$ python -q
>>> import numpy as np
>>> from numpy import linalg as LA
>>> np.set_printoptions(suppress=True, linewidth=200)
>>> W0 = np.loadtxt("mat.csv", delimiter=",")
>>> W0
array([[ 1.7685,  0.6066,  2.4046, -1.3696,  2.0436],
       [ 0.0743,  0.0444,  0.3058, -1.4454,  0.1463],
       [-1.5242, -0.2495, -1.458 , -2.7468, -1.4323],
       [ 2.8489,  0.921 ,  3.6385, -2.1698,  3.0551],
       [ 1.0232,  0.4505,  1.4572, -2.1263,  1.2934],
       [ 0.9686,  0.3674,  1.5465, -2.0415,  1.267 ],
       [-1.5257, -0.3038, -1.4   , -2.825 , -1.427 ],
       [ 2.7532,  0.8442,  3.6409, -2.1507,  2.9669],
       [ 0.4029,  0.3188,  0.8424, -4.2461,  0.6225],
       [ 1.8661,  0.6272,  2.3598, -1.3959,  2.0329],
       [ 0.9969,  0.4553,  1.5907, -2.1644,  1.2042],
       [ 0.1634,  0.1684,  0.6615, -2.756 ,  0.3416],
       [-0.806 , -0.1585, -0.9099, -0.6799, -0.8382],
       [-0.0394,  0.0532,  0.0317,  0.0037, -0.0281],
       [ 1.8321,  0.6284,  2.4715, -1.4068,  2.0042],
       [ 1.0265,  0.3688,  1.4553, -2.048 ,  1.2615],
       [-2.4418, -0.5647, -2.795 , -2.1107, -2.4675],
       [ 1.8511,  0.6659,  2.7554, -2.7756,  2.1593]])
>>> cen = (W0 - W0.mean(axis=0)) / W0.std(axis=0)
>>> np.argwhere(np.abs(cen) > 2)
array([[ 8,  3],
       [13,  3],
       [16,  0],
       [16,  1],
       [16,  2],
       [16,  4]])
>>> b = LA.lstsq(np.delete(cen, 3, axis=1), cen[:, 3])[0]
>>> np.abs(b).argmax()
np.int64(0)
>>> b.round(4)
array([11.8888, -3.9207, -5.8277, -2.1221])
>>> G = np.cov(W0, rowvar=False)
>>> np.argsort(-W0.std(axis=0).round(6), kind="stable")
array([2, 4, 0, 3, 1])
>>> round(float(np.corrcoef(W0[:, 1], W0[:, 3])[0, 1]), 4)
-0.0182
>>> G.shape
(5, 5)
>>> U, s, Vh = LA.svd(W0)
>>> np.argmax(s[:-1] / (s[1:] + 1e-6)) + 1
np.int64(2)
>>> s.round(4)
array([14.1516,  8.0475,  0.2701,  0.1576,  0.1427])
>>> M2 = U[:, :2] @ np.diag(s[:2]) @ Vh[:2]
>>> round(np.abs(W0 - M2).max(), 4)
np.float64(0.092)
>>> LA.matrix_rank(W0, rtol=0.05)
np.int64(2)
>>> round(float(LA.norm(W0 - M2) / LA.norm(W0)), 4)
0.0211
>>> LA.matrix_rank(M2)
np.int64(2)
>>> round(float(LA.norm(W0 - M2, 2)), 4), round(float(s[2]), 4)
(0.2701, 0.2701)
>>> D = LA.norm(W0[:, None] - W0[None], axis=-1)
>>> (D + 1e9 * np.eye(18)).round(6).argmin(axis=1)
array([14, 11,  6,  7, 15, 15,  2,  3, 11,  0,  4,  1, 13,  1,  0,  5,  2, 14])
>>> D.mean(axis=1).argmax()
np.int64(16)
>>> np.unravel_index(D.round(6).argmax(), D.shape)
(np.int64(3), np.int64(16))
>>> LA.matrix_rank(D ** 2)
np.int64(7)
>>> np.flatnonzero(D[17] < D.mean() / 2)
array([ 0,  7,  9, 14, 17])
>>> data = np.loadtxt("arr.csv", delimiter=",")
>>> data
array([[ 10.4864,   4.1714, -16.9101,   2.9449,  -7.1462,  -0.6734,   4.8563,  -9.2605,  -0.6391,   5.321 ,  18.1986,  -0.6608],
       [ 15.8897,   6.6757, -15.1194,  -0.2114, -10.3947,  -8.8989,   8.3368, -10.1038,  -4.3256,  -4.5955,  17.7801,  -0.3939],
       [ -0.4973,  -1.6316,  -6.5154,  -2.1515,  -2.5644,   7.0483,  -4.4194,  -4.2395,   4.7754,   3.7947,   3.9925,   1.0296],
       [ -1.1399,  -1.508 ,   0.974 ,   1.6517,  -6.6061,   0.474 ,  -4.0307,  -3.5496,  -0.1393,  -2.2341,   4.1743,   6.2352],
       [  7.428 ,   3.581 , -19.8511, -10.3266,   1.3036,  -6.9932,  24.8208,  -5.1586, -13.8284,  -0.4629,  15.4624, -21.3541],
       [ -3.3306,   3.4007,  -1.2605,   0.3768,   2.6667,  10.269 ,  -0.5065,   4.3553,   8.777 ,   3.3713,  -0.8321,   8.1374],
       [  8.8069,  12.2172, -15.2328,  -6.0804, -10.7489, -19.3923,  14.7135,   2.6784,  -9.5673, -15.9088,  14.1509, -12.6254],
       [  1.7411,   2.7091,  -2.2165,   0.8929,  -9.0582,  -3.3017,  -9.5625,  -5.2857,  -2.0563,  -2.3834,   5.291 ,   5.5156],
       [  2.6496,   1.7103,  -1.0565,   4.4005,   3.5241,  -7.5783,   5.3982,   7.549 ,  -6.9741,  -0.2327,   2.1356,  -6.3136],
       [  1.362 ,   6.1322,  -5.982 ,  -7.6191,   1.4318,   1.6461,  -1.2842,  -0.9287,   0.0172,   0.0872,   1.105 ,  -4.8453],
       [  4.4005,  -3.6896,   0.8673,  -0.8549,   1.3754,  -8.8543,   8.4843,  -3.3828,  -7.9046,  -5.4492,   3.1635, -13.059 ],
       [  0.1146,   4.2225,  -5.1352,  -3.5159,  -0.924 ,  -1.6676,   7.2583,   1.5706,  -1.4759,  -1.8541,   3.9616,  -1.3998],
       [ -4.077 ,  -4.5686,  12.1242,   3.6797,   8.9855,   6.0151,  -4.1978,   5.2114,   5.5613,   1.1048, -10.8297,   2.2499],
       [  0.5924,   8.6496,  -7.4223,  -2.0327,   7.9012,   5.1477,  11.4842,   6.7796,   1.9266,   2.4322,   3.5663,  -5.9883],
       [  2.543 ,  -1.1551, -10.7039,  -6.0334,   1.7405,   0.909 ,  10.1812,  -5.0223,  -4.4093,   3.7296,   6.9878, -12.428 ],
       [  5.7509,  15.6845, -12.5817,  -1.0863,  -1.9724,   1.1754,   4.0646,   3.8057,   4.901 ,   0.7079,   9.3877,   4.446 ],
       [  1.5638,  11.4088,  -6.7477, -10.4656,  -4.0962,  -2.4254,  -0.2674,   0.9428,  -1.1039,  -8.5092,   3.6561,  -1.9883],
       [ -2.5645,   4.6875, -11.6   ,  -7.9082,  11.5927,   7.914 ,  28.9758,   7.5099,   0.2133,   2.9367,   6.3959, -11.086 ],
       [  7.2446,   6.9602, -17.6754,  -3.5226,  -2.8711,  -0.5066,  11.1117,  -3.3652,  -1.4642,   1.0573,  16.8193,  -7.408 ],
       [  0.3862,  -3.9301,  -5.1895,   6.2848,  -3.9782,  -1.9797,   3.0166,  -1.0907,  -1.8271,   4.7636,   7.0277,  -1.7015],
       [  2.1425,  14.6798,  -5.1168,   3.8971,   4.925 ,   3.8744,   0.0211,  11.361 ,  10.162 ,   1.267 ,   1.5112,   4.2373],
       [  6.9351,   1.3724,  -8.57  ,   0.1295, -11.2037, -13.0298,   0.2394,  -4.8202,  -7.9963,  -7.8939,   9.9286,  -7.5036],
       [ -3.6379,  -8.7291,   4.561 ,   4.8955,  -0.4294,  -0.7944,  -2.5976,  -1.243 ,  -1.7882,   5.7208,  -0.811 ,   0.0477],
       [  0.1906,  -7.5307,   7.6987,   5.1267,   2.4384,   0.3261,  -2.5101,  -1.8393,   0.9699,   3.0057,  -3.6787,  -2.041 ]])
>>> vec = np.array([2, 4, 1, 3, 3, 5, 3, 5, 4, 2, 5, 3])
>>> target = data @ vec
>>> np.round(LA.pinv(data) @ data, 4) + 0
array([[1., 0., 0., 0., 0., 0., 0., 0., 0., 0., 0., 0.],
       [0., 1., 0., 0., 0., 0., 0., 0., 0., 0., 0., 0.],
       [0., 0., 1., 0., 0., 0., 0., 0., 0., 0., 0., 0.],
       [0., 0., 0., 1., 0., 0., 0., 0., 0., 0., 0., 0.],
       [0., 0., 0., 0., 1., 0., 0., 0., 0., 0., 0., 0.],
       [0., 0., 0., 0., 0., 1., 0., 0., 0., 0., 0., 0.],
       [0., 0., 0., 0., 0., 0., 1., 0., 0., 0., 0., 0.],
       [0., 0., 0., 0., 0., 0., 0., 1., 0., 0., 0., 0.],
       [0., 0., 0., 0., 0., 0., 0., 0., 1., 0., 0., 0.],
       [0., 0., 0., 0., 0., 0., 0., 0., 0., 1., 0., 0.],
       [0., 0., 0., 0., 0., 0., 0., 0., 0., 0., 1., 0.],
       [0., 0., 0., 0., 0., 0., 0., 0., 0., 0., 0., 1.]])
>>> rng = np.random.default_rng(10436)
>>> target = target + 0.02 * rng.normal(size=24)
>>> target.round(4)
array([  70.105 ,    2.7995,   22.3479,  -15.0955,  -47.0413,  148.5241,  -75.8801,  -53.9795,   14.2604,   -6.3044, -105.1252,   25.933 ,   44.2745,  152.5152,  -25.6964,  170.8817,  -19.0011,
        182.5389,   77.5977,   12.762 ,  224.0409, -131.6326,  -41.8281,  -29.0675])
>>> b, *_ = LA.lstsq(data, target)
>>> [round(float(LA.norm(LA.solve(data.T @ data + lam * np.eye(12), data.T @ target))), 2) for lam in (0, 1, 10, 100)]
[12.33, 12.11, 11.56, 10.38]
>>> np.round(LA.norm(target - data @ b), 4)
np.float64(0.0838)
>>> np.round(data.T @ (target - data @ b), 4) + 0
array([0., 0., 0., 0., 0., 0., 0., 0., 0., 0., 0., 0.])
>>> T = data.reshape(24, 2, -1)
>>> T.shape
(24, 2, 6)
>>> np.swapaxes(T, 1, 2)[2]
array([[-0.4973, -4.4194],
       [-1.6316, -4.2395],
       [-6.5154,  4.7754],
       [-2.1515,  3.7947],
       [-2.5644,  3.9925],
       [ 7.0483,  1.0296]])
>>> np.einsum("ihd,jhd->hij", T, T).shape
(2, 24, 24)
